>>> import numpy as np
>>> np.set_printoptions(precision=2, suppress=True, linewidth=100)
>>> rnd = lambda a: np.round(a, 2) + 0
>>> arr = np.array([[0, -14, 5], [14, 0, 4], [-5, -4, 0]])
>>> rk = np.linalg.matrix_rank(arr)
>>> rk
np.int64(2)
>>> null = np.linalg.svd(arr)[2][rk:].T
>>> [int(np.linalg.matrix_rank(arr[:i])) for i in range(1, len(arr) + 1)]
[1, 2, 2]
>>> np.linalg.matrix_rank(arr.T @ arr), np.linalg.matrix_rank(arr @ arr.T)
(np.int64(2), np.int64(2))
>>> null.shape
(3, 1)
>>> rnd(arr @ null)
array([[0.],
       [0.],
       [0.]])
>>> [int(np.linalg.matrix_rank(arr[:, :j + 1])) for j in range(3)]
[1, 2, 2]
>>> rnd(null[:, 0] / null[np.abs(null[:, 0]).round(6).argmax(), 0])
array([-0.29,  0.36,  1.  ])
>>> np.linalg.matrix_rank(arr, rtol=0.1)
np.int64(2)
>>> rnd(np.linalg.norm(arr, 2) / np.linalg.norm(arr))
np.float64(0.71)
>>> left, sig, vt = np.linalg.svd(arr)
>>> V = vt[:(sig > 1e-8).sum()]
>>> rng = np.random.default_rng(81399)
>>> x0 = arr[2] + -1 * arr[1] + rng.integers(2) * np.eye(3)[1]
>>> x0
array([-19.,  -4.,  -4.])
>>> rnd(np.linalg.norm(x0 - V.T @ V @ x0))
np.float64(0.0)
>>> rnd(np.diag(V.T @ V))
array([0.93, 0.89, 0.17])
>>> np.linalg.matrix_rank(np.vstack([arr, x0]))
np.int64(2)
>>> P = np.triu(np.array([[0, -2, 1], [0, 3, 3], [0, -3, 3]]), 1) + np.eye(3)
>>> M2 = P @ arr @ np.linalg.inv(P)
>>> M2
array([[-33., -84., 282.],
       [ -1., -14.,  47.],
       [ -5., -14.,  47.]])
>>> np.linalg.matrix_rank(M2)
np.int64(2)
>>> rnd(np.linalg.det(M2))
np.float64(0.0)
>>> z = rng.permutation(3)
>>> z
array([0, 2, 1])
>>> M2 = arr[z][:, z]
>>> np.allclose(M2, arr)
False
>>> rnd(np.linalg.det(M2)), rnd(np.linalg.det(arr[z]))
(np.float64(0.0), np.float64(0.0))
>>> rnd(np.sort(np.abs(np.linalg.eigvals(M2))))
array([ 0.  , 15.39, 15.39])
>>> np.trace(M2)
np.int64(0)
>>> W0 = np.array([[0, -2, -2], [2, 0, 1], [2, -1, 0]])
>>> z = rng.permutation(3)
>>> z
array([0, 2, 1])
>>> M2 = W0[z][:, z]
>>> np.trace(M2)
np.int64(0)
>>> M2
array([[ 0, -2, -2],
       [ 2,  0, -1],
       [ 2,  1,  0]])
>>> A = np.load("test13.npy")
>>> A
array([[ 1,  0,  0,  0,  0],
       [-2,  1,  0,  0,  0],
       [-3,  2,  1,  0,  0],
       [ 1,  3,  1,  1,  0],
       [-1,  2, -2,  2,  1]])
>>> z = rng.permutation(5)
>>> z
array([0, 3, 1, 2, 4])
>>> M2 = A[z][:, z]
>>> rnd(np.linalg.det(M2)), rnd(np.linalg.det(A[z]))
(np.float64(1.0), np.float64(1.0))
>>> rnd(np.sort(np.abs(np.linalg.eigvals(M2))))
array([1., 1., 1., 1., 1.])
>>> M2
array([[ 1,  0,  0,  0,  0],
       [ 1,  1,  3,  1,  0],
       [-2,  0,  1,  0,  0],
       [-3,  0,  2,  1,  0],
       [-1,  2,  2, -2,  1]])
>>> np.allclose(M2, A)
False
>>> np.trace(M2)
np.int64(5)
>>> rnd(np.sort(np.linalg.eigvals(A)))
array([1., 1., 1., 1., 1.])
>>> [int(np.linalg.matrix_rank(np.linalg.matrix_power(A, p))) for p in range(1, 6)]
[5, 5, 5, 5, 5]
>>> np.linalg.matrix_rank(A - A[0, 0] * np.eye(5))
np.int64(4)
>>> x0 = np.array([5, 0, -2, -2, 4])
>>> h = np.maximum(A @ x0, 0)
>>> np.maximum(A @ x0, 0) - np.maximum(-A @ x0, 0)
array([  5, -10, -17,   1,  -1])
>>> rnd(np.tanh(A @ x0))
array([ 1.  , -1.  , -1.  ,  0.76, -0.76])
>>> A.T @ h
array([6, 3, 1, 1, 0])
>>> h
array([5, 0, 0, 1, 0])
>>> A * (h > 1e-9)[:, None]
array([[1, 0, 0, 0, 0],
       [0, 0, 0, 0, 0],
       [0, 0, 0, 0, 0],
       [1, 3, 1, 1, 0],
       [0, 0, 0, 0, 0]])
